>>> import numpy as np
>>> import numpy.linalg as la
>>> np.set_printoptions(suppress=True, linewidth=100)
>>> data = np.array([[0.0, 0.0], [-1.3, 0.3], [-1.3, -0.3]])
>>> cov = data.T @ data
>>> round(float(np.trace(cov)), 2), round((data ** 2).sum(), 2)
(3.56, np.float64(3.56))
>>> print(np.allclose(cov, cov.T))
True
>>> (data @ data.T).shape
(3, 3)
>>> cov.round(2) + 0
array([[3.38, 0.  ],
       [0.  , 0.18]])
>>> np.round(np.diag(cov), 2)
array([3.38, 0.18])
>>> Y = np.array([[1, -2, -2], [1, 0, 2]])
>>> np.vstack([data, Y.T]).shape
(6, 2)
>>> Y.T @ data.T
array([[ 0. , -1. , -1.6],
       [ 0. ,  2.6,  2.6],
       [ 0. ,  3.2,  2. ]])
>>> data @ Y
array([[ 0. ,  0. ,  0. ],
       [-1. ,  2.6,  3.2],
       [-1.6,  2.6,  2. ]])
>>> np.einsum("ik,kj->ji", data, Y)
array([[ 0. , -1. , -1.6],
       [ 0. ,  2.6,  2.6],
       [ 0. ,  3.2,  2. ]])
>>> P = data @ la.solve(data.T @ data, data.T)
>>> np.round(P @ data[:, 1], 2)
array([ 0. ,  0.3, -0.3])
>>> np.allclose(P @ P, P)
True
>>> print(np.round(np.diag(P), 2))
[0. 1. 1.]
>>> round(data[:, 0] @ data[:, 1], 2)
np.float64(-0.0)
>>> np.round(data @ data.T, 2)
array([[0.  , 0.  , 0.  ],
       [0.  , 1.78, 1.6 ],
       [0.  , 1.6 , 1.78]])
>>> print(np.round(la.pinv(data), 2))
[[ 0.   -0.38 -0.38]
 [ 0.    1.67 -1.67]]
>>> F = np.loadtxt("run12.csv", delimiter=",")
>>> print(F)
[[-1.3   0.   -1.7   2.2 ]
 [-1.2   0.95 -0.85 -0.09]
 [-1.2   1.   -0.9  -0.1 ]
 [ 0.4   1.4  -1.1   1.6 ]]
>>> left, sig, VT = la.svd(F)
>>> sig.round(2)
array([3.91, 1.99, 1.55, 0.02])
>>> np.argmax(sig[:-1] / (sig[1:] + 1e-6)) + 1
np.int64(3)
>>> Y = left[:, :3] @ np.diag(sig[:3]) @ VT[:3]
>>> la.matrix_rank(Y)
np.int64(3)
>>> Y.round(2) + 0
array([[-1.3 ,  0.  , -1.7 ,  2.2 ],
       [-1.19,  0.95, -0.86, -0.1 ],
       [-1.21,  1.  , -0.89, -0.09],
       [ 0.4 ,  1.4 , -1.1 ,  1.6 ]])
>>> round(float(la.norm(F - Y) / la.norm(F)), 2)
0.0
>>> round(float(la.norm(F - Y, 2)), 2), np.round(sig[3], 2)
(0.02, np.float64(0.02))
>>> np.round(np.abs(F - Y).max(), 2)
np.float64(0.01)
